% ipython --no-banner

In [1]: import numpy as np

In [2]: np.set_printoptions(precision=2, suppress=True, linewidth=200, floatmode="fixed")

In [3]: rd = lambda a: np.round(a, 2) + 0

In [4]: J = np.loadtxt("run19.csv", delimiter=",")

In [5]: print(J)
[[-3.20 -5.19  7.55  1.37  1.97]
 [-2.17 -4.10 -4.85 -2.55  6.96]
 [ 0.26 -8.07 -3.28  0.83  4.83]
 [ 0.28 -1.91  6.57  6.28 -3.70]
 [-5.52  4.83  0.57 -0.83 -6.72]
 [-5.52  4.22 -3.55 -4.91  3.88]
 [ 3.63 -8.44 -2.26 -1.68  2.78]
 [-3.95 -2.47 -5.28 -6.78  2.10]
 [ 0.32  6.59  5.36  5.25  0.49]
 [ 0.69  7.11  2.12  5.24 -4.14]
 [-6.83 -5.85 -3.50  1.26  2.30]
 [ 7.91 -5.73  1.93  0.05 -0.94]
 [-3.50  0.39 -2.21 -4.91 -7.65]
 [ 8.45  2.06  2.39  4.05  1.50]
 [-5.65 -6.89 -3.90 -1.67  1.63]
 [-0.08  6.33  5.38  2.80  4.82]
 [ 4.03 -3.46  2.44  2.04 -7.85]
 [-1.40  5.32  8.31  0.81  0.21]
 [-4.25  4.13 -3.52 -5.82  4.32]
 [-4.62  3.08  4.54 -2.88 -6.35]
 [-8.80 -3.89  1.63 -0.88 -2.00]
 [ 9.21 -0.67  3.45  1.22 -1.11]
 [-1.23  3.04 -7.91  3.41  3.88]
 [ 2.32 -5.71  1.93  7.23 -2.46]
 [-3.20  3.86  4.09 -3.93  6.53]
 [-3.62 -4.47 -5.51 -0.90  5.98]
 [ 3.65 -0.18 -5.90 -6.96 -1.85]
 [ 6.85 -1.24  2.75  0.89  6.57]
 [ 7.46 -1.38 -2.29 -3.50 -5.00]
 [ 2.13 -4.12 -8.14  2.87 -1.98]
 [-2.63  5.92 -5.61  1.45 -4.95]
 [ 6.32  0.20  0.42 -6.91  3.48]
 [-9.24 -2.14  0.21  3.01 -1.02]
 [ 0.40 -1.47 -8.47 -3.75  3.46]]

In [6]: x0 = np.array([0, 2, 2, 1, 0])

In [7]: rhs = J @ x0

In [8]: print(rd(np.linalg.pinv(J) @ J))
[[1.00 0.00 0.00 0.00 0.00]
 [0.00 1.00 0.00 0.00 0.00]
 [0.00 0.00 1.00 0.00 0.00]
 [0.00 0.00 0.00 1.00 0.00]
 [0.00 0.00 0.00 0.00 1.00]]

In [9]: print(rd(np.linalg.lstsq(J, rhs)[0]))
[0.00 2.00 2.00 1.00 0.00]

In [10]: rng = np.random.default_rng(46017)

In [11]: rhs = rhs + 0.02 * rng.normal(size=34)

In [12]: print(rd(rhs))
[  6.09 -20.46 -21.85  15.62   9.97  -3.53 -23.10 -22.25  29.16  23.67 -17.43  -7.56  -8.54  12.95 -23.24  26.20   0.03  28.08  -4.61  12.36  -5.40   6.80  -6.31  -0.32  11.98 -20.86 -19.10   3.92
 -10.83 -21.66   2.08  -5.66  -0.87 -23.61]

In [13]: c, *_ = np.linalg.lstsq(J, rhs)

In [14]: print([round(float(np.linalg.norm(np.linalg.solve(J.T @ J + lam * np.eye(5), J.T @ rhs))), 2) for lam in (0, 1, 10, 100)])
[3.0, 3.0, 2.97, 2.71]

In [15]: print(rd(J.T @ (rhs - J @ c)))
[0.00 0.00 0.00 0.00 0.00]

In [16]: print(c.round())
[ 0.00  2.00  2.00  1.00 -0.00]

In [17]: labels = J[:, 2] > np.median(J[:, 2])

In [18]: f = J[labels].mean(axis=0) - J[~labels].mean(axis=0)

In [19]: print(labels.astype(int))
[1 0 0 1 1 0 0 0 1 1 0 1 0 1 0 1 1 1 0 1 1 1 0 1 1 0 0 1 0 0 0 1 0 0]

In [20]: print(((J - J.mean(axis=0)) @ f > 0).astype(int))
[1 0 0 1 1 0 0 0 1 1 0 1 0 1 0 1 1 1 0 1 0 1 0 1 1 0 0 1 1 0 0 1 0 0]

In [21]: print(np.argsort(-np.abs(f).round(6), kind="stable"))
[2 3 0 1 4]

In [22]: d = np.linalg.norm(J[:, None] - J[None], axis=-1)

In [23]: print(d[29].round(6).argsort(kind="stable")[:4])
[29 33  2 22]

In [24]: print(np.flatnonzero(d[29] < d.mean() / 2))
[29]

In [25]: print(d.mean(axis=1).argmax())
9

In [26]: print(rd(d[:5, :5]))
[[ 0.00 14.01 12.08  8.95 15.33]
 [14.01  0.00  6.33 18.24 17.62]
 [12.08  6.33  0.00 15.41 18.73]
 [ 8.95 18.24 15.41  0.00 13.22]
 [15.33 17.62 18.73 13.22  0.00]]

In [27]: print((d + 1e9 * np.eye(34)).round(6).argmin(axis=1))
[ 3 25  6 23 19 18  2 33 15  8 14 21  4 21 10  8 23  8  5  4 32 13 33  3 15  1 28 13 26 33  4 26 20  1]

In [28]: print(rd(np.linalg.norm(J, axis=1)))
[10.00 10.00 10.00 10.00 10.00 10.00 10.00 10.00 10.00 10.01 10.00 10.00 10.00 10.00 10.00 10.00 10.00 10.00 10.00 10.00 10.00  9.99 10.00 10.00 10.00 10.00 10.00 10.00 10.00 10.00 10.00 10.00 10.01
 10.00]

In [29]: m1 = np.array([[-0.07, -0.84, 0.63],
    ...:     [-0.13, -1.56, 1.17],
    ...:     [-0.01, -0.12, 0.09],
    ...:     [-0.03, -0.36, 0.27],
    ...:     [0.08, 0.96, -0.72],
    ...:     [-0.04, -0.48, 0.36],
    ...:     [-0.02, -0.24, 0.18]])

In [30]: # rows and columns are dependent

In [31]: left, sig, Vt = np.linalg.svd(m1)

In [32]: V = Vt[:(sig > 1e-8).sum()]

In [33]: x0 = m1[6] + 5 * m1[3] + rng.integers(2) * np.eye(3)[2]

In [34]: print(rd(x0))
[-0.17 -2.04  2.53]

In [35]: print(np.allclose(V.T @ V @ x0, x0))
False

In [36]: print(np.linalg.cond(m1) > 100)
True

In [37]: print(np.linalg.matrix_rank(m1, rtol=0.1))
1

In [38]: Y = J + rng.integers(-2, 3, (34, 4)) @ rng.integers(-2, 3, (4, 5))

In [39]: print(rd(Y))
[[ -4.20  -6.19   3.55   5.37  -1.03]
 [ -6.17  -7.10 -12.85   2.45   2.96]
 [  4.26  -6.07  -7.28   4.83   5.83]
 [  4.28  -1.91  14.57   4.28  -2.70]
 [ -3.52  12.83   5.57  -5.83  -3.72]
 [ -4.52   4.22  -7.55   2.09  -1.12]
 [  4.63 -14.44  -3.26   2.32   0.78]
 [ -4.95   0.53  -4.28  -7.78   1.10]
 [ -5.68   0.59  -1.64   6.25  -0.51]
 [  3.69   2.11   8.12   5.24  -4.14]
 [ -1.83  -5.85  -3.50   4.26   3.30]
 [ 13.91 -13.73   1.93   6.05  -0.94]
 [ -0.50  -0.61  -2.21  -4.91  -4.65]
 [  9.45   1.06   7.39  -0.95   5.50]
 [  3.35  -1.89  -3.90   4.33   1.63]
 [  5.92   5.33  10.38   0.80   9.82]
 [  1.03  -7.46   3.44   4.04 -12.85]
 [  0.60   9.32   4.31  -1.19   6.21]
 [ -5.25  -0.87  -1.52  -1.82  -1.68]
 [ -0.62  -0.92   7.54   0.12  -7.35]
 [ -6.80  -3.89  -3.37   4.12  -3.00]
 [  7.21   0.33   9.45  -7.78   3.89]
 [  0.77  -0.96  -6.91   8.41  -0.12]
 [ -0.68  -2.71  -3.07   6.23  -1.46]
 [ -6.20   4.86   7.09 -12.93  12.53]
 [ -3.62  -3.47  -0.51  -2.90   4.98]
 [ -2.35   1.82  -2.90 -15.96   1.15]
 [ 12.85   2.76  10.75  -1.11   8.57]
 [  2.46   1.62  -9.29  -2.50  -7.00]
 [ -3.87 -10.12 -15.14   3.87  -2.98]
 [  2.37   9.92  -7.61   6.45  -5.95]
 [  2.32  -2.80  -7.58  -1.91  -0.52]
 [-15.24  -9.14  -0.79   1.01  -2.02]
 [ -0.60  -3.47 -10.47  -4.75   5.46]]

In [40]: print(rd(np.linalg.svd(Y - J, compute_uv=False)))
[36.72 27.83 22.06 13.93  0.00]

In [41]: Y = np.array([[1, 3, 5, 2],
    ...:     [3, 3, 3, 5],
    ...:     [1, 5, 4, 4],
    ...:     [5, 2, 0, 0],
    ...:     [3, 1, 5, 1],
    ...:     [2, 2, 3, 5],
    ...:     [5, 3, 0, 5]])

In [42]: C = np.array([[0, -2, 3, 2, -2, -1, 2],
    ...:     [-2, 0, -2, 1, 0, -2, -1],
    ...:     [-1, 2, 2, -1, 1, 0, 3],
    ...:     [-1, 3, -2, 2, 1, -1, 1]])

In [43]: F = Y @ C

In [44]: print(F)
[[-13  14   3   4   5  -9  16]
 [-14  15  -1  16   2 -14  17]
 [-18  18  -7  11   6 -15  13]
 [ -4 -10  11  12 -10  -9   8]
 [ -8   7  15   4   0  -6  21]
 [-12  17  -2  13   4 -11  16]
 [-11   5  -1  23  -5 -16  12]]

In [45]: print(np.linalg.matrix_rank(F, rtol=0.1))
3

In [46]: print([round(float(x), 2) for x in np.linalg.svd(F, compute_uv=False)[:3]])
[73.14, 29.1, 22.1]
